>>> import numpy as np
>>> np.set_printoptions(precision=1, suppress=True, linewidth=140, legacy="1.25")
>>> q, _ = np.linalg.qr(np.array([[1.0, -0.6, 0.0], [0.8, 1.7, -0.6], [-0.8, 1.0, -0.7]]))
>>> M = q[:, :3]
>>> print(M)
[[-0.7  0.3  0.7]
 [-0.5 -0.8 -0.2]
 [ 0.5 -0.5  0.7]]
>>> # columns are unit length and at right angles
>>> round(float(M[1] @ M[2]), 1)
-0.0
>>> np.linalg.norm(M, axis=1)
array([1., 1., 1.])
>>> round(float(np.linalg.norm(M) ** 2 / np.linalg.norm(M, 2) ** 2), 1)
3.0
>>> np.round(np.linalg.norm(M[1] - M[2]), 1)
1.4
>>> round(float(np.linalg.norm(M, "nuc")), 1)
3.0
>>> np.linalg.norm(M, axis=0)
array([1., 1., 1.])
>>> proj = np.triu(np.array([[1, 3, 2], [2, 0, 1], [3, 0, 3]]), 1) + np.eye(3)
>>> out = proj @ M @ np.linalg.inv(proj)
>>> print(np.poly(out))
[ 1.   0.8 -0.8 -1. ]
>>> proj @ M - M @ proj
array([[-0.5, -1.5,  1.9],
       [ 0.5,  1.1,  2.6],
       [ 0. , -1.6, -0.6]])
>>> np.round(np.linalg.det(out), 1)
1.0
>>> feats = np.load("sample11.npy")
>>> feats
array([[1. , 0. , 0. , 0. ],
       [0. , 1. , 0. , 0. ],
       [0.5, 0. , 0.5, 0. ],
       [0.5, 0. , 0. , 0.5]])
>>> print((np.linalg.matrix_power((feats != 0) + (feats.T != 0) + np.eye(4), 4) > 0).astype(int))
[[1 0 1 1]
 [0 1 0 0]
 [1 0 1 1]
 [1 0 1 1]]
>>> np.flatnonzero(np.linalg.matrix_power((feats != 0) + (feats.T != 0) + np.eye(4), 4)[2])
array([0, 2, 3])
>>> (feats != 0).astype(int)
array([[1, 0, 0, 0],
       [0, 1, 0, 0],
       [1, 0, 1, 0],
       [1, 0, 0, 1]])
>>> rng = np.random.default_rng(167768)
>>> lab = rng.permutation(4)
>>> out = feats[:, lab] * rng.choice([-1, 1], 4)
>>> out
array([[-1. ,  0. , -0. , -0. ],
       [-0. ,  0. , -0. , -1. ],
       [-0.5,  0.5, -0. , -0. ],
       [-0.5,  0. , -0.5, -0. ]])
>>> left, _, vt = np.linalg.svd(feats.T @ out)
>>> lab
array([0, 2, 3, 1])
>>> print(np.round(np.linalg.lstsq(feats, out)[0], 1) + 0)
[[-1.  0.  0.  0.]
 [ 0.  0.  0. -1.]
 [ 0.  1.  0.  0.]
 [ 0.  0. -1.  0.]]
>>> np.round(left @ vt, 1) + 0
array([[-1.,  0.,  0.,  0.],
       [ 0.,  0.,  0., -1.],
       [ 0.,  1.,  0.,  0.],
       [ 0.,  0., -1.,  0.]])
>>> x0 = np.array([1, 2, 1, 0])
>>> feats @ (2 * x0)
array([2., 4., 2., 1.])
>>> (feats * x0).sum(axis=1)
array([1. , 2. , 1. , 0.5])
>>> feats @ x0
array([1. , 2. , 1. , 0.5])
>>> feats @ np.eye(4)[0]
array([1. , 0. , 0.5, 0.5])
>>> (feats @ x0).argmax()
1
>>> cov = feats.T @ feats
>>> np.linalg.eigvalsh(cov)[::-1]
array([1.6, 1. , 0.2, 0.2])
>>> np.trace(cov), (feats ** 2).sum()
(3.0, 3.0)
>>> np.allclose(cov, cov.T)
True
>>> np.diag(cov)
array([1.5, 1. , 0.2, 0.2])
>>> np.linalg.matrix_rank(cov)
4
>>> f = np.array([3, 2, 2]) + 0.5
>>> mat = np.eye(3) - 2 * np.outer(f, f) / (f @ f)
>>> mat.round(1) + 0
array([[ 0. , -0.7, -0.7],
       [-0.7,  0.5, -0.5],
       [-0.7, -0.5,  0.5]])
>>> # orthonormal columns
>>> print(round(mat[:, 1] @ mat[:, 2], 1))
-0.0
>>> q = mat.astype(float).copy()
>>> for j in range(3):
...     q[:, j] -= q[:, :j] @ (q[:, :j].T @ q[:, j])
...     q[:, j] /= np.linalg.norm(q[:, j])
... 
>>> q.round(1) + 0
array([[ 0. , -0.7, -0.7],
       [-0.7,  0.5, -0.5],
       [-0.7, -0.5,  0.5]])
>>> print(np.round(q.T @ q, 1) + 0)
[[1. 0. 0.]
 [0. 1. 0.]
 [0. 0. 1.]]
>>> print(np.round(q.T @ mat, 1) + 0)
[[1. 0. 0.]
 [0. 1. 0.]
 [0. 0. 1.]]
>>> A = np.load("a.npy")
>>> A
array([[-0.1, -0.3, -1. ],
       [-0.3,  0.9, -0.2],
       [-1. , -0.2,  0.2]])
>>> out = np.array([[0, 0], [1, 2], [1, 1]])
>>> np.einsum("ik,kj->ij", M, out)
array([[ 1. ,  1.3],
       [-1. , -1.8],
       [ 0.2, -0.3]])
>>> out @ M
Traceback (most recent call last):
  File "<python-input-56>", line 1, in <module>
    out @ M
    ~~~~^~~
ValueError: matmul: Input operand 1 has a mismatch in its core dimension 0, with gufunc signature (n?,k),(k,m?)->(n?,m?) (size 3 is different from 2)
>>> np.linalg.matrix_rank(M @ out)
2
>>> M @ out
array([[ 1. ,  1.3],
       [-1. , -1.8],
       [ 0.2, -0.3]])
>>> w, V = np.linalg.eigh(A)
>>> V @ np.diag(w) @ V.T
array([[-0.1, -0.3, -1. ],
       [-0.3,  0.9, -0.2],
       [-1. , -0.2,  0.2]])
>>> np.round(V.T @ A @ V, 1) + 0
array([[-1.,  0.,  0.],
       [ 0.,  1.,  0.],
       [ 0.,  0.,  1.]])
>>> np.round(V.T @ V, 1) + 0
array([[1., 0., 0.],
       [0., 1., 0.],
       [0., 0., 1.]])
>>> np.unique(w.round(6) + 0, return_counts=True)[1]
array([1, 2])
>>> np.linalg.svd(A, compute_uv=False)
array([1., 1., 1.])
>>> J = np.array([[1.0, 0.7, 0.5], [0.7, 1.0, 0.7], [0.5, 0.7, 1.0]])
>>> x0 = np.array([0, 2, 0])
>>> y = J @ x0
>>> beta, lr = np.zeros(3), 1 / np.linalg.norm(J, 2) ** 2
>>> for i in range(20):
...     beta -= lr * J.T @ (J @ beta - y)
...     if i % 5 == 0: print(i, round(np.linalg.norm(J @ beta - y), 1))
... 
0 0.4
5 0.3
10 0.3
15 0.3
>>> round(np.linalg.cond(J), 1)
9.9
>>> round(np.einsum("ij,ji->", J, J), 1)
5.5
>>> np.poly(J)
array([ 1. , -3. ,  1.8, -0.3])
>>> round(float(np.linalg.det(J.T)), 1)
0.3
>>> round(np.linalg.eigvals(J).sum().real, 1)
3.0
>>> left, sigma, vt = np.linalg.svd(J, full_matrices=False)
>>> left.shape, sigma.shape, vt.shape
((3, 3), (3,), (3, 3))
>>> print(np.abs(vt[0]))
[0.6 0.6 0.6]
>>> np.allclose(left * sigma @ vt, J)
True
>>> np.round(left.T @ left, 1) + 0
array([[1., 0., 0.],
       [0., 1., 0.],
       [0., 0., 1.]])
>>> w, V = np.linalg.eig(J)
>>> np.sort(np.linalg.eigvals(J.T))
array([0.2, 0.5, 2.3])
>>> w
array([2.3, 0.5, 0.2])
>>> Lm = np.linalg.cholesky(J)
>>> np.linalg.eigvalsh(J).min() > 0
True
>>> J / np.sqrt(np.outer(np.diag(J), np.diag(J)))
array([[1. , 0.7, 0.5],
       [0.7, 1. , 0.7],
       [0.5, 0.7, 1. ]])
>>> Lm @ Lm.T
array([[1. , 0.7, 0.5],
       [0.7, 1. , 0.7],
       [0.5, 0.7, 1. ]])
>>> W0 = np.array([[0, -3, 3, 0], [0, 1, -1, 0], [0, 4, -4, 0], [0, -2, 2, 0]])
>>> # rank 1
>>> np.unique(W0.round(6), axis=0).shape
(4, 4)
>>> try:
...     np.linalg.inv(W0)
... except np.linalg.LinAlgError as e:
...     print(e)
... 
Singular matrix
>>> print(W0 @ np.linalg.pinv(W0) @ W0)
[[ 0. -3.  3.  0.]
 [ 0.  1. -1.  0.]
 [ 0.  4. -4.  0.]
 [ 0. -2.  2.  0.]]
>>> F = np.arange(16).reshape(4, 4) + 2
>>> F
array([[ 2,  3,  4,  5],
       [ 6,  7,  8,  9],
       [10, 11, 12, 13],
       [14, 15, 16, 17]])
>>> print(np.linalg.lstsq(F[:-1].T, F[-1])[2])
2
>>> np.unique(F.round(6), axis=0).shape
(4, 4)
>>> print(np.abs(np.diag(np.linalg.qr(F)[1])) > 1e-9)
[ True  True False False]
>>> np.round(np.trace(np.linalg.pinv(F) @ F), 1)
2.0
>>> lab = rng.permutation(4)
>>> lab
array([3, 2, 1, 0])
>>> out = F[lab][:, lab]
>>> np.diag(out)
array([17, 12,  7,  2])
>>> print(round(np.linalg.det(out), 1), round(float(np.linalg.det(F[lab])), 1))
0.0 0.0
>>> out = np.array([[2, 0, 0], [2, 0, 2]])
>>> W2 = np.kron(out, F)
>>> print(W2.shape)
(8, 12)
>>> np.linalg.matrix_rank(W2)
4
>>> w, V = np.linalg.eigvalsh(J)
Traceback (most recent call last):
  File "<python-input-107>", line 1, in <module>
    w, V = np.linalg.eigvalsh(J)
    ^^^^
ValueError: too many values to unpack (expected 2)
>>> w, V = np.linalg.eigh(J)
>>> np.linalg.svd(J, compute_uv=False)
array([2.3, 0.5, 0.2])
>>> w
array([0.2, 0.5, 2.3])
>>> X = np.loadtxt("arr.csv", delimiter=",")
>>> X
array([[ 1., -2.,  4.],
       [ 1., -1.,  1.],
       [ 1.,  0.,  0.],
       [ 1.,  1.,  1.]])
>>> proj = X @ np.linalg.solve(X.T @ X, X.T)
>>> proj @ X[:, 0]
array([1., 1., 1., 1.])
>>> np.round(np.linalg.eigvalsh(proj), 1) + 0
array([0., 1., 1., 1.])
